$ python -q
>>> import numpy as np
>>> np.set_printoptions(suppress=True, linewidth=120)
>>> data = np.load("data.npy")
>>> data
array([[ 0.4,  0.5, -1. , -0.8,  0.7],
       [-0.4, -1.1,  1.1,  1.2,  0.1],
       [ 0.4,  2.8,  0.3,  0. ,  1.6],
       [-1.6,  0.4, -0.2, -0.3, -0.1],
       [-0.7, -2. , -0.9, -0.3,  0.5],
       [ 0.4, -0.2,  1.8,  1.6, -2.3],
       [-0.4, -1.2, -0.1, -0.1,  1.3],
       [-0.6,  0.9, -0.7, -3. ,  0.5],
       [-1.3,  0.3, -0.9, -0.9,  0.2],
       [-1.1, -1.6,  0.6, -0.6, -0.4],
       [-0.1,  1. , -0.9, -0.3,  0. ],
       [ 0.6, -1.4, -1.5,  0.7, -0.9],
       [-1. , -0.8,  0.7,  1.4, -0.8],
       [-0.8,  0.3, -0.9, -0.3,  0.7],
       [ 4. , 46. , 14. , 12. , -6. ],
       [-1.5,  1.4,  0.8, -1.2,  0.4],
       [-1. ,  0.7,  0.2,  0.4,  1.3],
       [ 0.9,  0.4, -0.3, -0.6, -1.2],
       [ 1.1,  0.2, -0.7,  1.5,  0.2],
       [ 0.3,  0.3,  0.9,  1. ,  0.5],
       [ 1.2,  0.5,  0.6,  2.7, -0.6],
       [-1.2,  0.6,  1.3, -0.5, -0.8],
       [ 0.4, -0.1,  1.6,  0.5, -1.1],
       [-0.5,  0.8, -1.3, -0.8, -0.7],
       [ 1. ,  0.8,  0.3,  1.7,  0.1],
       [ 0.1,  1.5, -0.6, -1. , -1.4],
       [ 1. ,  0. , -0.6,  1.6, -0.4]])
>>> # row 14 dominates
>>> Q, evecs = np.linalg.qr(data[:, :1])[0], np.linalg.qr(data[:, 1:])[0]
>>> sig = np.linalg.svd(Q.T @ evecs, compute_uv=False)
>>> round(float(np.linalg.norm(Q @ Q.T - evecs @ evecs.T, 2)), 2)
1.0
>>> (sig > 0.9).sum()
np.int64(0)
>>> np.round(np.degrees(np.arccos(sig.clip(0, 1))), 2)
array([36.42])
>>> sig.round(2)
array([0.8])
>>> hat = data @ np.linalg.solve(data.T @ data, data.T)
>>> np.round(hat @ data[:, 0], 2)
array([ 0.4, -0.4,  0.4, -1.6, -0.7,  0.4, -0.4, -0.6, -1.3, -1.1, -0.1,  0.6, -1. , -0.8,  4. , -1.5, -1. ,  0.9,
        1.1,  0.3,  1.2, -1.2,  0.4, -0.5,  1. ,  0.1,  1. ])
>>> feats = np.load("layer15.npy")
>>> feats
array([[-19.52,  -8.74, -16.13,  -5.67],
       [-17.76,  -8.53, -16.36,  -5.94],
       [-18.2 ,  -7.52, -14.98,  -5.65],
       [  9.67,  -8.3 , -23.78,   3.11],
       [-16.76,  -6.57, -15.09,  -4.89],
       [-17.7 ,  -7.96, -13.4 ,  -3.42],
       [-18.35,  -8.48, -16.01,  -2.36],
       [ 12.04, -11.92, -22.61,   5.38],
       [-16.94,  -8.39, -15.7 ,  -5.69],
       [  8.13,  -9.94, -22.27,   4.21],
       [  9.26, -11.04, -23.61,   5.11],
       [ 10.46, -10.6 , -24.85,   3.19],
       [-18.24,  -8.49, -16.52,  -4.16]])
>>> x = np.array([1, 3, -2, -3, -2])
>>> target = data @ x
>>> np.round(np.linalg.solve(data.T @ data, data.T @ target), 2)
array([ 1.,  3., -2., -3., -2.])
>>> rng = np.random.default_rng(4299)
>>> target = target + 0.05 * rng.normal(size=27)
>>> target.round(2)
array([ 4.89, -9.76,  5.04,  1.1 , -4.96, -4.  , -6.11, 11.47,  3.74, -4.54,  5.59, -0.94, -7.43,  1.32, 90.02,  3.95,
       -3.03,  6.88, -1.82, -4.57, -5.35,  1.14, -2.31,  8.34, -2.5 , 11.55, -1.76])
>>> b, *_ = np.linalg.lstsq(data, target)
>>> np.round(np.linalg.norm(target - data @ b), 2)
np.float64(0.21)
>>> [round(float(np.linalg.norm(np.linalg.solve(data.T @ data + lam * np.eye(5), data.T @ target))), 2) for lam in (0, 1, 10, 100)]
[5.19, 5.01, 3.97, 2.1]
>>> m1 = np.loadtxt("a.csv", delimiter=",")
>>> m1
array([[  4.59,  -0.42,   1.85,   1.63,   7.07],
       [  0.86,  -0.46,  -9.09,   5.35,   1.13],
       [  4.54,   0.76,   3.79,  -8.78,   9.52],
       [  3.  ,  -1.9 ,  -0.75,  -2.8 ,  -4.18],
       [ -3.16,  -3.34,   6.62,  -2.75,   3.93],
       [  2.38,  -7.65,   0.38,  -5.99,  15.67],
       [  2.24,   5.25,   6.39,  -5.98,  -8.78],
       [  1.64,   1.33,  -2.81,  -1.23,   3.06],
       [  8.03,  -3.49,   7.63,  -4.06,  10.43],
       [  6.54,  -9.33,   3.03,  -4.29,   6.46],
       [ -1.66,  -1.71,  -0.68,  -1.33,  -4.85],
       [  4.84,   6.1 ,  -2.76,  -3.  ,   5.64],
       [  0.67,  -4.25,   8.02,  -7.08,  -2.25],
       [  1.43,  -1.15,   5.29,  -4.  ,   6.04],
       [ -2.89,   0.23,   6.75,  -1.22,  -5.35],
       [-10.4 ,   9.66,  -1.6 ,  -1.12,  -7.58],
       [ -2.36,   5.24,  -2.28,  -1.74,  -1.1 ],
       [ -1.81,  -4.85,   6.62,  -3.6 ,  -4.55],
       [ -7.37, -13.27,   2.27,   4.54,  -1.04],
       [ -1.85,   0.63,  -2.65,   0.84,   1.01],
       [  1.18, -10.33,   2.39,   0.3 ,   7.95],
       [  2.84,  -8.55,  -2.13,  -0.78,   5.15],
       [ -0.93,   5.67,  -9.74,   6.46,  -0.26],
       [ -7.03,   1.74,   8.38,  -3.58, -13.97],
       [ -8.41,  -2.72,  -0.3 ,   3.26,  -2.22]])
>>> cen = m1 - m1.mean(axis=0)
>>> evecs = np.linalg.svd(cen)[2][:3]
>>> B = cen - cen @ evecs.T @ evecs
>>> np.round((cen @ evecs.T).std(axis=0), 2)
array([7.97, 5.86, 4.99])
>>> np.round(np.cov(cen @ evecs.T, rowvar=False), 2) + 0
array([[66.25,  0.  ,  0.  ],
       [ 0.  , 35.83,  0.  ],
       [ 0.  ,  0.  , 25.92]])
>>> np.round(B.std(axis=0), 2)
array([2.16, 0.88, 1.15, 1.42, 1.48])
>>> np.linalg.norm(B, axis=1).round(6).argmax()
np.int64(3)
>>> np.round(np.linalg.norm(B) / np.linalg.norm(cen), 2)
np.float64(0.29)
>>> np.round(np.diag(evecs.T @ evecs), 2)
array([0.37, 0.87, 0.66, 0.4 , 0.71])
>>> dist = np.linalg.norm(m1[:, None] - m1[None], axis=-1)
>>> np.flatnonzero(dist[23] < dist.mean() / 2)
array([23])
>>> dist[:5, :5].round(2)
array([[ 0.  , 13.52, 10.93, 12.56, 10.97],
       [13.52,  0.  , 21.24, 13.07, 18.57],
       [10.93, 21.24,  0.  , 15.92, 12.32],
       [12.56, 13.07, 15.92,  0.  , 12.65],
       [10.97, 18.57, 12.32, 12.65,  0.  ]])
